$ python -q
>>> import numpy as np
>>> from numpy import linalg as LA
>>> np.set_printoptions(precision=2, suppress=True, linewidth=140, legacy="1.25")
>>> rd = lambda a: np.round(a, 2) + 0
>>> E = np.load("sample6.npy")
>>> E
array([[ -0.72,  21.38,   9.15,   9.28,   8.95, -20.92,   1.88,   0.09,  -0.3 , -11.55, -30.19],
       [  0.56,  18.89,   9.32,   9.82,  10.81, -19.48,   0.69,  -0.05,  -0.21,  -9.46, -30.36],
       [  1.05,  21.16,  10.48,   7.71,  10.42, -20.42,  -0.03,   1.36,  -0.17,  -9.43, -30.2 ],
       [  0.39,  19.43,   9.65,  10.48,   9.56, -19.96,   0.35,  -0.54,  -1.32,  -7.67, -30.3 ],
       [  0.11,  20.45,   8.81,  10.62,   9.23, -20.32,   0.07,   0.18,   0.48, -10.02, -30.45],
       [  0.19,  20.63,  10.66,   9.39,   9.86, -21.36,  -0.15,  -0.51,   0.05, -10.22, -30.69],
       [  0.07,  19.36,  12.46,   8.4 ,   8.49, -18.8 ,  -0.4 ,  -0.01,   1.63, -10.09, -29.88],
       [  0.12,  19.86,  11.58,   9.65,   9.21, -19.51,   1.13,  -1.37,  -0.3 , -10.1 , -32.01],
       [ -0.28,  19.66,   9.96,  10.46,   9.86, -20.68,  -1.17,   1.1 ,  -2.18,  -9.73, -31.58],
       [  0.21,  20.25,   9.58,   9.05,   9.22, -20.25,  -0.71,   0.73,  -1.52,  -9.19, -27.96],
       [ -0.69,  22.09,   9.54,   9.87,   9.69, -21.4 ,  -0.4 ,  -2.5 ,   0.11,  -9.56, -30.41],
       [  0.39,  20.99,   8.14,   9.06,  10.89, -19.68,  -1.33,   0.43,  -1.38,  -9.63, -31.24],
       [  1.19,  19.62,  10.08,   8.69,   9.82, -18.14,   0.51,  -0.01,   0.78, -11.01, -30.95],
       [  0.16,  20.26,   9.37,   9.11,   9.83, -21.25,   0.55,  -0.51,  -0.94, -10.06, -31.43],
       [ -0.27,  20.68,  10.9 ,  12.04,   8.05, -20.1 ,  -0.11,   1.12,   1.26, -10.49, -29.78],
       [ -1.55,  19.7 ,  10.03,  11.52,   8.42, -20.7 ,  -2.89,  -0.46,  -0.23,  -9.3 , -28.95],
       [  2.29,  19.89,  10.2 ,   9.71,   7.75, -20.56,   1.71,  -1.16,   0.31, -10.1 , -28.94],
       [ -0.92,  18.92,  10.1 ,  10.41,   8.76, -20.27,   1.2 ,  -0.25,  -1.34,  -9.59, -28.35],
       [  0.21,  18.06,   9.67,  11.17,   9.52, -19.2 ,  -0.86,  -0.33,  -0.91, -10.97, -30.42],
       [  1.02,  18.56,  11.61,   8.73,   9.69, -20.56,  -0.23,  -1.76,  -0.45,  -9.75, -30.01],
       [ -1.64,  20.45,  10.39,  11.49,   9.73, -17.94,   0.4 ,   0.3 ,   0.47,  -9.8 , -31.86],
       [  1.33,  19.56,  10.2 ,  11.07,   9.76, -20.21,   1.01,  -0.52,   0.99, -12.11, -28.67],
       [  1.32,  18.33,   8.58,  10.75,   9.12, -20.74,  -0.37,  -0.22,   1.97,  -9.81, -28.83]])
>>> Xc = E - E.mean(axis=0)
>>> vecs = LA.svd(Xc)[2][:1]
>>> out = Xc - Xc @ vecs.T @ vecs
>>> LA.norm(out, axis=1).round(6).argmax()
15
>>> rd(np.cov(Xc @ vecs.T, rowvar=False))
2.13
>>> rd((Xc @ vecs.T).std(axis=0))
array([1.43])
>>> rd(np.diag(vecs.T @ vecs))
array([0.08, 0.08, 0.08, 0.01, 0.1 , 0.01, 0.1 , 0.02, 0.28, 0.08, 0.16])
>>> rd(out.std(axis=0))
array([0.82, 0.9 , 0.89, 1.08, 0.62, 0.9 , 0.94, 0.87, 0.71, 0.76, 0.93])
